$ python -q
>>> import numpy as np
>>> import numpy.linalg as la
>>> np.set_printoptions(precision=1, suppress=True, linewidth=100)
>>> tidy = lambda a: np.round(a, 1) + 0
>>> K = np.load("layer19.npy")
>>> K
array([[-16,  -3,  -1,  -1,   7,  -3],
       [  3,  25,   9,   6,  -5,   0],
       [ -8,   1, -30,  -6,  -6,   1],
       [ -1,   6,  -3, -48,   9,   5],
       [  8,  -7,   7,   7, -47,   1],
       [ -7,  -4,  -3,   3,  -7, -49]])
>>> M2 = np.array([[0, 5, 1], [3, 2, 3], [5, 0, 2], [2, 3, 2], [4, 4, 1], [2, 4, 0]])
>>> np.einsum("ij,ij->i", K, K)
array([ 325,  776, 1038, 2456, 2421, 2533])
>>> la.matrix_rank(K @ M2)
np.int64(3)
>>> tidy(np.abs(la.eigvals(K)).max())
np.float64(59.2)
>>> (K - K.T) / 2
array([[ 0. , -3. ,  3.5,  0. , -0.5,  2. ],
       [ 3. ,  0. ,  4. ,  0. ,  1. ,  2. ],
       [-3.5, -4. ,  0. , -1.5, -6.5,  2. ],
       [ 0. ,  0. ,  1.5,  0. ,  1. ,  1. ],
       [ 0.5, -1. ,  6.5, -1. ,  0. ,  4. ],
       [-2. , -2. , -2. , -1. , -4. ,  0. ]])
>>> vec = np.array([-3, -2, 2, 1, 3, 2])
>>> h = np.maximum(K @ vec, 0)
>>> K.T @ h
array([-1056,  -198,   -66,   -66,   462,  -198])
>>> np.maximum(K @ (3 * vec), 0)
array([198,   0,   0,   0,   0,   0])
>>> vec = np.array([2, 0, 1, 0, 2, 1])
>>> rhs = K @ vec
>>> print(rhs)
[-22   5 -57  18 -70 -80]
>>> tidy(la.solve(K, rhs + K[:, 2]))
array([2., 0., 2., 0., 2., 1.])
>>> tidy(la.solve(K.T, K[1]))
array([0., 1., 0., 0., 0., 0.])
>>> tidy(la.solve(K, K[:, 5]))
array([0., 0., 0., 0., 0., 1.])
>>> vec = np.array([4, 2, 4, 5, 3, 1])
>>> rhs = K @ vec
>>> b, lr = np.zeros(6), 1 / la.norm(K, 2) ** 2
>>> for i in range(250):
...     b -= lr * K.T @ (K @ b - rhs)
...     if i % 50 == 0: print(i, round(la.norm(K @ b - rhs), 1))
... 
0 167.5
50 2.9
100 0.3
150 0.0
200 0.0
>>> tidy(la.cond(K))
np.float64(4.6)
>>> J = np.loadtxt("out3.csv", delimiter=",")
>>> J
array([[ -2.,  -2.,  -2.,  -2.,  -2.,  -2.,  -2.,  -2.,  -2.,  -2.],
       [ -2.,  -4.,  -4.,  -4.,  -4.,  -4.,  -4.,  -4.,  -4.,  -4.],
       [ -2.,  -4.,  -6.,  -6.,  -6.,  -6.,  -6.,  -6.,  -6.,  -6.],
       [ -2.,  -4.,  -6.,  -8.,  -8.,  -8.,  -8.,  -8.,  -8.,  -8.],
       [ -2.,  -4.,  -6.,  -8., -10., -10., -10., -10., -10., -10.],
       [ -2.,  -4.,  -6.,  -8., -10., -12., -12., -12., -12., -12.],
       [ -2.,  -4.,  -6.,  -8., -10., -12., -14., -14., -14., -14.],
       [ -2.,  -4.,  -6.,  -8., -10., -12., -14., -16., -16., -16.],
       [ -2.,  -4.,  -6.,  -8., -10., -12., -14., -16., -18., -18.],
       [ -2.,  -4.,  -6.,  -8., -10., -12., -14., -16., -18., -20.]])
>>> O, vecs = la.qr(J[:, :8])[0], la.qr(J[:, 8:])[0]
>>> sig = la.svd(O.T @ vecs, compute_uv=False)
>>> print(tidy(la.norm(O @ O.T - vecs @ vecs.T, 2)))
1.0
>>> tidy(sig)
array([1. , 0.4])
>>> tidy(np.degrees(np.arccos(sig.clip(0, 1))))
array([ 2.1, 66.1])
>>> rng = np.random.default_rng(39987)
>>> lab = rng.permutation(10)
>>> M2 = J[:, lab] * rng.choice([-1, 1], 10)
>>> M2
array([[  2.,  -2.,   2.,  -2.,  -2.,  -2.,   2.,   2.,   2.,  -2.],
       [  4.,  -4.,   4.,  -4.,  -4.,  -4.,   4.,   4.,   2.,  -4.],
       [  6.,  -4.,   6.,  -6.,  -6.,  -6.,   6.,   6.,   2.,  -6.],
       [  8.,  -4.,   8.,  -8.,  -8.,  -8.,   6.,   8.,   2.,  -8.],
       [  8.,  -4.,  10., -10., -10., -10.,   6.,  10.,   2., -10.],
       [  8.,  -4.,  12., -12., -12., -12.,   6.,  10.,   2., -12.],
       [  8.,  -4.,  14., -12., -14., -14.,   6.,  10.,   2., -14.],
       [  8.,  -4.,  16., -12., -14., -16.,   6.,  10.,   2., -16.],
       [  8.,  -4.,  18., -12., -14., -18.,   6.,  10.,   2., -16.],
       [  8.,  -4.,  18., -12., -14., -20.,   6.,  10.,   2., -16.]])
>>> Uu, _, Vh = la.svd(J.T @ M2)
>>> lab
array([3, 1, 8, 5, 6, 9, 2, 4, 0, 7])
